% ipython --no-banner

In [1]: import numpy as np

In [2]: np.set_printoptions(precision=1, suppress=True, linewidth=120)

In [3]: X = np.load("x.npy")

In [4]: X
Out[4]: 
array([[ 2.8,  0. , -0.4],
       [ 0. ,  3. ,  0.1],
       [-0.4,  0.1,  2.2]])

In [5]: x = np.array([0, -2, 0])

In [6]: np.sign((X @ x).round(6))
Out[6]: array([ 0., -1., -1.])

In [7]: (X * x).sum(axis=1)
Out[7]: array([ 0. , -6. , -0.2])

In [8]: np.linalg.norm(X @ x) <= np.linalg.norm(X, 2) * np.linalg.norm(x) + 1e-9
Out[8]: np.True_

In [9]: np.einsum("ij,j->i", X, x)
Out[9]: array([ 0. , -6. , -0.2])

In [10]: J = np.load("block5.npy")

In [11]: J
Out[11]: 
array([[0, 0, 0, 0, 0, 0, 0, 0, 1],
       [0, 0, 0, 0, 1, 0, 0, 0, 0],
       [0, 0, 0, 0, 0, 0, 1, 0, 0],
       [0, 1, 0, 0, 0, 0, 0, 0, 0],
       [1, 0, 0, 0, 0, 0, 0, 0, 0],
       [0, 0, 0, 0, 0, 1, 0, 0, 0],
       [0, 0, 0, 0, 0, 0, 0, 1, 0],
       [0, 0, 0, 1, 0, 0, 0, 0, 0],
       [0, 0, 1, 0, 0, 0, 0, 0, 0]])

In [12]: # rows sum to 1

In [13]: t3 = np.stack([J, -1 * J, J[::-1]])

In [14]: np.linalg.matrix_rank(t3)
Out[14]: array([9, 9, 9])

In [15]: np.einsum("bij,cij->bc", t3, t3)
Out[15]: 
array([[ 9, -9,  1],
       [-9,  9, -1],
       [ 1, -1,  9]])

In [16]: np.linalg.matrix_rank(t3.reshape(3, -1))
Out[16]: np.int64(2)

In [17]: t3.sum(axis=0)
Out[17]: 
array([[0, 0, 1, 0, 0, 0, 0, 0, 0],
       [0, 0, 0, 1, 0, 0, 0, 0, 0],
       [0, 0, 0, 0, 0, 0, 0, 1, 0],
       [0, 0, 0, 0, 0, 1, 0, 0, 0],
       [1, 0, 0, 0, 0, 0, 0, 0, 0],
       [0, 1, 0, 0, 0, 0, 0, 0, 0],
       [0, 0, 0, 0, 0, 0, 1, 0, 0],
       [0, 0, 0, 0, 1, 0, 0, 0, 0],
       [0, 0, 0, 0, 0, 0, 0, 0, 1]])
